>>> import numpy as np
>>> np.set_printoptions(suppress=True, linewidth=120)
>>> mat = np.load("run10.npy")
>>> print(mat)
[[ -5.586  -4.616  -1.614  -3.241  -9.982]
 [ -5.617  -1.191  -6.193   1.048  -7.643]
 [  6.668 -10.761  -4.27   -8.382 -10.003]
 [ 10.403  -9.875  -4.199   9.134 -12.323]
 [  7.988   0.377  -1.967   2.532 -12.868]
 [  3.082   8.615  -4.173  -0.492   3.084]
 [ -7.126   7.728  -1.892  -3.045  16.495]
 [  5.578   1.631 -14.227  -5.399   3.623]
 [  9.635  -3.654  -3.527  11.705   4.399]
 [ -1.228 -12.677   9.89   -3.598 -13.124]
 [ -1.869   4.073  -0.556   6.516  -1.984]
 [ -5.529  -5.995   5.854   0.897 -11.282]
 [ -8.911  -8.195  15.024   0.646 -15.867]
 [ -9.773  -1.554 -10.56    5.385 -12.022]
 [  2.895   3.171  -0.188  -5.864   6.688]
 [-10.762 -11.06   -8.985   6.762  -2.555]
 [ -8.282  -0.382  -8.924  -0.997  -4.112]
 [  0.965  -4.083  -5.587   6.589   0.128]
 [  0.804  -0.836   1.284   5.934  -0.35 ]
 [ -1.145  -0.347  15.379  -6.662   3.041]
 [ 13.756  -0.529   7.083 -10.426 -12.324]
 [ 19.444  12.016  -8.204   3.769  -9.141]]
>>> x0 = np.array([4, 3, 3, 0, 5])
>>> target = mat @ x0
>>> print(np.round(np.linalg.pinv(mat) @ mat, 3) + 0)
[[1. 0. 0. 0. 0.]
 [0. 1. 0. 0. 0.]
 [0. 0. 1. 0. 0.]
 [0. 0. 0. 1. 0.]
 [0. 0. 0. 0. 1.]]
>>> print(np.round(np.linalg.lstsq(mat, target)[0], 3) + 0)
[4. 3. 3. 0. 5.]
>>> rng = np.random.default_rng(168)
>>> target = target + 0.3 * rng.normal(size=22)
>>> print(target.round(3))
[ -91.111  -82.662  -68.54   -62.433  -36.918   41.211   71.667    2.137   38.32   -78.675   -7.177  -79.082  -94.288
 -135.586   54.271 -116.61   -81.441  -24.133    2.384   55.525   12.808   43.628]
>>> b, *_ = np.linalg.lstsq(mat, target)
>>> print(b.round())
[ 4.  3.  3. -0.  5.]
>>> print(np.round(mat.T @ (target - mat @ b), 3) + 0)
[0. 0. 0. 0. 0.]
>>> print(b.round(3))
[ 3.991  3.023  3.006 -0.01   4.991]
>>> O, r_ = np.linalg.qr(mat)
>>> print(np.round(O @ r_, 3))
[[ -5.586  -4.616  -1.614  -3.241  -9.982]
 [ -5.617  -1.191  -6.193   1.048  -7.643]
 [  6.668 -10.761  -4.27   -8.382 -10.003]
 [ 10.403  -9.875  -4.199   9.134 -12.323]
 [  7.988   0.377  -1.967   2.532 -12.868]
 [  3.082   8.615  -4.173  -0.492   3.084]
 [ -7.126   7.728  -1.892  -3.045  16.495]
 [  5.578   1.631 -14.227  -5.399   3.623]
 [  9.635  -3.654  -3.527  11.705   4.399]
 [ -1.228 -12.677   9.89   -3.598 -13.124]
 [ -1.869   4.073  -0.556   6.516  -1.984]
 [ -5.529  -5.995   5.854   0.897 -11.282]
 [ -8.911  -8.195  15.024   0.646 -15.867]
 [ -9.773  -1.554 -10.56    5.385 -12.022]
 [  2.895   3.171  -0.188  -5.864   6.688]
 [-10.762 -11.06   -8.985   6.762  -2.555]
 [ -8.282  -0.382  -8.924  -0.997  -4.112]
 [  0.965  -4.083  -5.587   6.589   0.128]
 [  0.804  -0.836   1.284   5.934  -0.35 ]
 [ -1.145  -0.347  15.379  -6.662   3.041]
 [ 13.756  -0.529   7.083 -10.426 -12.324]
 [ 19.444  12.016  -8.204   3.769  -9.141]]
>>> print(np.round(np.abs(np.diag(r_)), 3))
[37.907 30.09  35.8   25.611 34.777]
>>> print(r_.round(3))
[[ 37.907   7.629  -3.823  -0.78   -4.573]
 [  0.    -30.09    6.095   2.571 -25.906]
 [  0.      0.     35.8    -9.844  -0.055]
 [  0.      0.      0.    -25.611   0.974]
 [  0.      0.      0.      0.     34.777]]
>>> print(O.shape, r_.shape)
(22, 5) (5, 5)
>>> hat = mat @ np.linalg.solve(mat.T @ mat, mat.T)
>>> print(np.round(np.trace(hat), 3))
5.0
>>> print(np.allclose(hat @ hat, hat))
True
>>> basis = mat[[0, 9]].astype(float)
>>> for _ in range(3):
...     z = np.linalg.norm(mat[:, None] - basis, axis=-1).argmin(axis=1)
...     basis = np.array([mat[z == j].mean(axis=0) for j in range(2)])
... 
>>> print(z)
[0 0 0 0 0 0 0 0 0 1 0 1 1 0 0 0 0 0 0 1 1 0]
>>> print(np.abs(basis[1] - basis[0]).argmax())
2
>>> print(basis.round(3))
[[ 1.085 -0.612 -4.928  1.88  -2.857]
 [-0.611 -5.549 10.646 -3.829 -9.911]]
>>> K = np.load("m.npy")
>>> print(K)
[[ 12   0 -14 -20]
 [ 12   0 -14 -20]
 [ -4  -2   4  10]
 [-12   3  15  15]
 [ -4  -2   4  10]]
>>> r = np.linalg.matrix_rank(K)
>>> print(r)
2
>>> ns = np.linalg.svd(K)[2][r:].T
>>> print([int(np.linalg.matrix_rank(K[:i])) for i in range(1, len(K) + 1)])
[1, 1, 2, 2, 2]
>>> print(np.allclose(K @ ns, 0))
True
>>> print(np.round(ns @ ns.T, 3))
[[ 0.728  0.167  0.374  0.175]
 [ 0.167  0.64  -0.315  0.321]
 [ 0.374 -0.315  0.459 -0.097]
 [ 0.175  0.321 -0.097  0.173]]
>>> print([int(np.linalg.matrix_rank(K[:, :j + 1])) for j in range(4)])
[1, 2, 2, 2]
>>> z = rng.integers(0, 2, 5)
>>> data = np.array([[3, -1, -2, 2, -3],
...     [-3, -1, -2, 2, 0],
...     [1, 0, 0, 1, -1],
...     [1, -1, -1, -2, 2],
...     [-1, 3, -2, -3, 2]]) * (z[:, None] == z)
>>> print(data)
[[ 3 -1 -2  0  0]
 [-3 -1 -2  0  0]
 [ 1  0  0  0  0]
 [ 0  0  0 -2  2]
 [ 0  0  0 -3  2]]
>>> print(np.round(np.linalg.det(data[::-1]), 3))
0.0
>>> print(round(np.linalg.eigvals(data).sum().real, 3))
2.0
>>> print(np.round(np.poly(data), 3) + 0)
[ 1. -2. -2. -4. -8.  0.]
>>> print(np.einsum("ii->", data))
2
